$ python -q
>>> import numpy as np
>>> import numpy.linalg as la
>>> np.set_printoptions(precision=3, suppress=True, linewidth=120, legacy="1.25")
>>> data = np.diag(3 * np.array([3, -3, 2])) + np.array([[5, 4, -5], [1, -1, -4], [2, -2, 1]])
>>> data
array([[ 14,   4,  -5],
       [  1, -10,  -4],
       [  2,  -2,   7]])
>>> def softmax(z):
...     e = np.exp(z - z.max(axis=-1, keepdims=True))
...     return e / e.sum(axis=-1, keepdims=True)
... 
>>> softmax(data).sum(axis=1)
array([1., 1., 1.])
>>> np.round(softmax(10 * data[2]), 3) + 0
array([0., 0., 1.])
>>> scores = data @ data.T / np.sqrt(3)
>>> softmax(scores).round(6).argmax(axis=1)
array([0, 1, 2])
>>> np.round(softmax(scores), 3) + 0
array([[1., 0., 0.],
       [0., 1., 0.],
       [0., 0., 1.]])
>>> x0 = np.array([6, 0, 4])
>>> y = data @ x0
>>> y
array([ 64, -10,  40])
>>> np.round(la.solve(data, data[:, 0]), 3) + 0
array([1., 0., 0.])
>>> la.solve(data, y)
array([ 6., -0.,  4.])
>>> np.round(la.solve(data, -3 * y), 3) + 0
array([-18.,   0., -12.])
>>> np.round(la.solve(data.T, data[0]), 3) + 0
array([1., 0., 0.])
>>> x0 = np.array([-5, 3, -3])
>>> a = np.maximum(data @ x0, 0)
>>> np.flatnonzero(a > 1e-9)
array([], dtype=int64)
>>> data.T @ a
array([0, 0, 0])
>>> np.maximum(data @ (3 * x0), 0)
array([0, 0, 0])
>>> rng = np.random.default_rng(70342)
>>> idx = rng.permutation(3)
>>> idx
array([2, 1, 0])
>>> Y = data[idx][:, idx]
>>> np.diag(Y)
array([  7, -10,  14])
>>> np.sort(np.abs(la.eigvals(Y)))
array([10.061, 10.651, 11.59 ])
>>> np.round(la.det(Y), 3), round(float(la.det(data[idx])), 3)
(-1242.0, 1242.0)
